% python3 -q
>>> import numpy as np
>>> np.set_printoptions(precision=4, suppress=True, linewidth=200)
>>> rng = np.random.default_rng(51976)
>>> labels = rng.integers(0, 3, 5)
>>> mat = (labels[:, None] == labels) * 3 + np.eye(5)
>>> print(mat)
[[4. 3. 3. 0. 3.]
 [3. 4. 3. 0. 3.]
 [3. 3. 4. 0. 3.]
 [0. 0. 0. 4. 0.]
 [3. 3. 3. 0. 4.]]
>>> # symmetric, so the eigenvalues are real
>>> labels = rng.permutation(5)
>>> print(labels)
[1 0 4 3 2]
>>> A2 = mat[labels][:, labels]
>>> print(A2)
[[4. 3. 3. 0. 3.]
 [3. 4. 3. 0. 3.]
 [3. 3. 4. 0. 3.]
 [0. 0. 0. 4. 0.]
 [3. 3. 3. 0. 4.]]
>>> print(np.allclose(A2, mat))
True
>>> P = np.triu(np.array([[1, 3, -9, -7, -1],
...     [8, 7, -4, -2, -3],
...     [-1, -4, 8, -1, 5],
...     [1, 1, -5, -5, 8],
...     [9, -9, -8, -5, 7]]), 1) + np.eye(5)
>>> A2 = P @ mat @ np.linalg.inv(P)
>>> print(A2)
[[  -17.    36.   -36.  -111.  1140.]
 [  -18.    37.   -36.   -96.  1020.]
 [   18.   -36.    37.    87.  -948.]
 [   24.   -48.    48.   124. -1320.]
 [    3.    -6.     6.    15.  -161.]]
>>> print(round(np.linalg.det(A2), 4))
52.0
>>> X = np.load("run12.npy")
>>> print(X)
[[  1  -3   9 -27]
 [  1  -2   4  -8]
 [  1  -1   1  -1]
 [  1   0   0   0]
 [  1   1   1   1]
 [  1   2   4   8]
 [  1   3   9  27]
 [  1   4  16  64]]
>>> # column 3 dominates
>>> x0 = np.array([-5, -2, 1, 0])
>>> y = X @ x0
>>> print(np.round(np.linalg.solve(X.T @ X, X.T @ y), 4) + 0)
[-5. -2.  1.  0.]
>>> try:
...     np.linalg.solve(X, y)
... except np.linalg.LinAlgError as e:
...     print(e)
... 
Last 2 dimensions of the array must be square
>>> print(np.round(np.linalg.pinv(X) @ X, 4) + 0)
[[1. 0. 0. 0.]
 [0. 1. 0. 0.]
 [0. 0. 1. 0.]
 [0. 0. 0. 1.]]
>>> y = y + 0.1 * rng.normal(size=8)
>>> print(y)
[10.0079  2.8812 -2.1068 -5.1566 -5.9076 -4.9844 -1.8933  2.9796]
>>> beta, *_ = np.linalg.lstsq(X, y)
>>> print(beta)
[-5.0797 -1.9217  1.014  -0.0074]
>>> print(beta.round())
[-5. -2.  1. -0.]
>>> u, g = X[0], X[6]
>>> print(u @ u)
820
>>> print(u @ g)
-656
>>> p = (u @ g) / (u @ u) * u
>>> print(np.round(np.linalg.norm(u + g) ** 2 + np.linalg.norm(u - g) ** 2, 4))
3280.0
>>> print(np.linalg.matrix_rank(np.outer(u, g)))
1
>>> print(g - p)
[ 1.8  0.6 16.2  5.4]
>>> print(round(float((g - p) @ u), 4))
0.0
>>> P = X @ np.linalg.solve(X.T @ X, X.T)
>>> print(np.round(np.trace(P), 4))
4.0
>>> print(np.linalg.matrix_rank(np.eye(8) - P))
4
>>> print(np.allclose(P @ P, P))
True
